% ipython --no-banner

In [1]: import numpy as np

In [2]: from numpy import linalg as LA

In [3]: np.set_printoptions(precision=2, suppress=True, linewidth=120)

In [4]: m1 = np.diag(10 * np.array([-1, -1, 2, -2, 3])) + np.array([[2, 0, 3, 3, 1],
   ...:     [3, 3, 0, 3, 1],
   ...:     [2, 2, 0, 3, 0],
   ...:     [1, 0, 0, 2, 3],
   ...:     [1, 1, 0, 0, 2]])

In [5]: m1
Out[5]: 
array([[ -8,   0,   3,   3,   1],
       [  3,  -7,   0,   3,   1],
       [  2,   2,  20,   3,   0],
       [  1,   0,   0, -18,   3],
       [  1,   1,   0,   0,  32]])

In [6]: def softmax(z):
   ...:     e = np.exp(z - z.max(axis=-1, keepdims=True))
   ...:     return e / e.sum(axis=-1, keepdims=True)
   ...: 

In [7]: softmax(m1).sum(axis=1)
Out[7]: array([1., 1., 1., 1., 1.])

In [8]: np.round(softmax(m1[1] + 4), 2) + 0
Out[8]: array([0.46, 0.  , 0.02, 0.46, 0.06])

In [9]: np.round(softmax(10 * m1[1]), 2) + 0
Out[9]: array([0.5, 0. , 0. , 0.5, 0. ])

In [10]: att = m1 @ m1.T / np.sqrt(5)

In [11]: np.round(softmax(att)[1] @ m1, 2) + 0
Out[11]: array([ 3., -7.,  0.,  3.,  1.])

In [12]: Q, V = LA.qr(m1[:, :3])[0], LA.qr(m1[:, 3:])[0]

In [13]: sv = LA.svd(Q.T @ V, compute_uv=False)

In [14]: round(LA.norm(Q @ Q.T - V @ V.T, 2), 2)
Out[14]: np.float64(1.0)

In [15]: (sv > 0.9).sum()
Out[15]: np.int64(0)

In [16]: np.degrees(np.arccos(sv.clip(0, 1)))
Out[16]: array([68.79, 84.62])

In [17]: sv
Out[17]: array([0.36, 0.09])

In [18]: B = np.array([[7, 1, 2], [6, 9, -9]])

In [19]: cent = np.kron(B, m1)

In [20]: round(float(LA.norm(cent, 2)), 2), np.round(LA.norm(B, 2) * LA.norm(m1, 2), 2)
Out[20]: (461.98, np.float64(461.98))

In [21]: LA.matrix_rank(cent)
Out[21]: np.int64(10)
